$ ipython --no-banner

In [1]: import numpy as np

In [2]: np.set_printoptions(suppress=True, linewidth=100)

In [3]: rnd = lambda a: np.round(a, 2) + 0

In [4]: arr = np.load("test18.npy")

In [5]: arr
Out[5]: 
array([[ 1,  1, -2,  0,  0,  1,  3, -3,  0],
       [ 1,  1, -2,  0,  0,  1,  3, -3,  0],
       [-2, -2,  4,  0,  0, -2, -6,  6,  0],
       [ 0,  0,  0,  0,  0,  0,  0,  0,  0],
       [ 0,  0,  0,  0,  0,  0,  0,  0,  0],
       [ 1,  1, -2,  0,  0,  1,  3, -3,  0],
       [ 3,  3, -6,  0,  0,  3,  9, -9,  0],
       [-3, -3,  6,  0,  0, -3, -9,  9,  0],
       [ 0,  0,  0,  0,  0,  0,  0,  0,  0]])

In [6]: rnd(np.trace(np.linalg.pinv(arr) @ arr))
Out[6]: np.float64(1.0)

In [7]: np.abs(np.diag(np.linalg.qr(arr)[1])) > 1e-9
Out[7]: array([ True, False, False, False, False, False, False, False, False])

In [8]: np.allclose(arr[:-1].T @ np.linalg.lstsq(arr[:-1].T, arr[-1])[0], arr[-1])
Out[8]: True

In [9]: ev, vecs = np.linalg.eigh(arr)

In [10]: np.unique(ev.round(6) + 0, return_counts=True)[1]
Out[10]: array([8, 1])

In [11]: rnd(vecs.T @ vecs)
Out[11]: 
array([[1., 0., 0., 0., 0., 0., 0., 0., 0.],
       [0., 1., 0., 0., 0., 0., 0., 0., 0.],
       [0., 0., 1., 0., 0., 0., 0., 0., 0.],
       [0., 0., 0., 1., 0., 0., 0., 0., 0.],
       [0., 0., 0., 0., 1., 0., 0., 0., 0.],
       [0., 0., 0., 0., 0., 1., 0., 0., 0.],
       [0., 0., 0., 0., 0., 0., 1., 0., 0.],
       [0., 0., 0., 0., 0., 0., 0., 1., 0.],
       [0., 0., 0., 0., 0., 0., 0., 0., 1.]])

In [12]: rnd(np.linalg.eigvalsh(arr + 5 * np.eye(9)))
Out[12]: array([ 5.,  5.,  5.,  5.,  5.,  5.,  5.,  5., 30.])

In [13]: rnd(ev.sum()), np.trace(arr)
Out[13]: (np.float64(25.0), np.int64(25))

In [14]: rnd(np.linalg.eigvalsh(arr @ arr))
Out[14]: array([  0.,   0.,   0.,   0.,   0.,   0.,   0.,   0., 625.])

In [15]: [round(float(x), 2) for x in np.linalg.svd(arr, compute_uv=False)[:3]]
Out[15]: [25.0, 0.0, 0.0]

In [16]: rnd(np.linalg.norm(arr, 2) / np.linalg.norm(arr))
Out[16]: np.float64(1.0)

In [17]: np.argsort(-np.linalg.norm(arr, axis=0).round(6), kind="stable")[:3]
Out[17]: array([6, 7, 2])

In [18]: np.linalg.cond(arr) > 100
Out[18]: np.True_

In [19]: J = np.array([[0, 0, 0, 0, 2],
    ...:     [0, 0, 4, 0, 0],
    ...:     [0, 2, 0, 0, 0],
    ...:     [0, 0, 0, 0, 0],
    ...:     [2, 0, 0, 0, 0]])

In [20]: rng = np.random.default_rng(362046)

In [21]: idx = rng.permutation(5)

In [22]: idx
Out[22]: array([2, 3, 4, 0, 1])

In [23]: B = J[idx][:, idx]

In [24]: rnd(np.linalg.det(B)), rnd(np.linalg.det(J[idx]))
Out[24]: (np.float64(0.0), np.float64(0.0))

In [25]: B
Out[25]: 
array([[0, 0, 0, 0, 2],
       [0, 0, 0, 0, 0],
       [0, 0, 0, 2, 0],
       [0, 0, 2, 0, 0],
       [4, 0, 0, 0, 0]])

In [26]: data = np.loadtxt("x.csv", delimiter=",")

In [27]: data
Out[27]: 
array([[ 1.62, -1.77, -0.91],
       [ 2.  , -1.54, -1.11],
       [ 1.7 , -1.61, -0.32],
       [ 2.12, -2.06, -1.35],
       [ 1.73, -1.63, -0.77],
       [ 2.7 , -2.1 , -0.79],
       [ 1.87, -2.09, -1.2 ],
       [ 2.14, -2.04, -0.98],
       [ 2.11, -1.81, -0.64],
       [ 1.88, -2.15, -1.38],
       [-1.02, -0.89,  2.19],
       [-1.27, -1.64,  2.08],
       [-1.25, -0.57,  2.21],
       [-0.77, -1.16,  1.93],
       [-1.37, -1.04,  1.87],
       [-1.07, -1.01,  2.34],
       [-1.53, -1.03,  2.05],
       [-1.2 , -0.97,  2.11],
       [-0.93, -1.68,  1.98],
       [-0.78, -0.73,  1.68],
       [-0.11, -0.06,  2.33],
       [ 0.34, -0.05,  2.01],
       [ 0.2 ,  0.11,  2.26],
       [-0.09, -0.15,  2.1 ],
       [ 0.31,  0.12,  1.48],
       [ 0.27, -0.22,  1.78],
       [-0.4 , -0.69,  1.62],
       [ 0.38,  0.47,  1.67],
       [-0.12, -0.45,  2.02],
       [ 0.14,  0.32,  1.96]])

In [28]: cen = data - data.mean(axis=0)

In [29]: vecs = np.linalg.svd(cen)[2][:2]

In [30]: B = cen - cen @ vecs.T @ vecs

In [31]: rnd(np.cov(cen @ vecs.T, rowvar=False))
Out[31]: 
array([[3.94, 0.  ],
       [0.  , 0.48]])

In [32]: rnd(B.std(axis=0))
Out[32]: array([0.12, 0.12, 0.15])

In [33]: rnd((cen @ vecs.T).std(axis=0))
Out[33]: array([1.95, 0.68])

In [34]: rnd(np.linalg.norm(arr) ** 2 / np.linalg.norm(arr, 2) ** 2)
Out[34]: np.float64(1.0)

In [35]: rnd(np.linalg.norm(arr[2], 1)), rnd(np.linalg.norm(arr[2], np.inf))
Out[35]: (np.float64(22.0), np.float64(6.0))

In [36]: rnd(np.linalg.norm(arr, axis=1))
Out[36]: array([ 5.,  5., 10.,  0.,  0.,  5., 15., 15.,  0.])

In [37]: rnd(np.linalg.norm(arr, 1)), rnd(np.linalg.norm(arr, np.inf))
Out[37]: (np.float64(33.0), np.float64(33.0))

In [38]: rnd(np.linalg.norm(arr[2] - arr[1]))
Out[38]: np.float64(15.0)

In [39]: rnd(np.linalg.norm(arr, 2))
Out[39]: np.float64(25.0)

In [40]: arr[2] @ arr[1]
Out[40]: np.int64(-50)

In [41]: np.linalg.norm(arr, axis=1).argmax()
Out[41]: np.int64(6)

In [42]: B = np.c_[data[:, :1] @ np.array([[-8]]), np.array([3, -1, -2, 0, 2, 3, -2, 1, 1, -3, -3, 2, -2, -3, -3, 0, 1, 3, 3, 2, 3, 1, -1, 2, 2, 2, 3, 3, 0, -1])]

In [43]: B
Out[43]: 
array([[-12.96,   3.  ],
       [-16.  ,  -1.  ],
       [-13.6 ,  -2.  ],
       [-16.96,   0.  ],
       [-13.84,   2.  ],
       [-21.6 ,   3.  ],
       [-14.96,  -2.  ],
       [-17.12,   1.  ],
       [-16.88,   1.  ],
       [-15.04,  -3.  ],
       [  8.16,  -3.  ],
       [ 10.16,   2.  ],
       [ 10.  ,  -2.  ],
       [  6.16,  -3.  ],
       [ 10.96,  -3.  ],
       [  8.56,   0.  ],
       [ 12.24,   1.  ],
       [  9.6 ,   3.  ],
       [  7.44,   3.  ],
       [  6.24,   2.  ],
       [  0.88,   3.  ],
       [ -2.72,   1.  ],
       [ -1.6 ,  -1.  ],
       [  0.72,   2.  ],
       [ -2.48,   2.  ],
       [ -2.16,   2.  ],
       [  3.2 ,   3.  ],
       [ -3.04,   3.  ],
       [  0.96,   0.  ],
       [ -1.12,  -1.  ]])

In [44]: np.linalg.matrix_rank(B)
Out[44]: np.int64(2)

In [45]: rnd(np.linalg.norm(B - data @ np.linalg.lstsq(data, B)[0], axis=0))
Out[45]: array([ 0.  , 11.19])
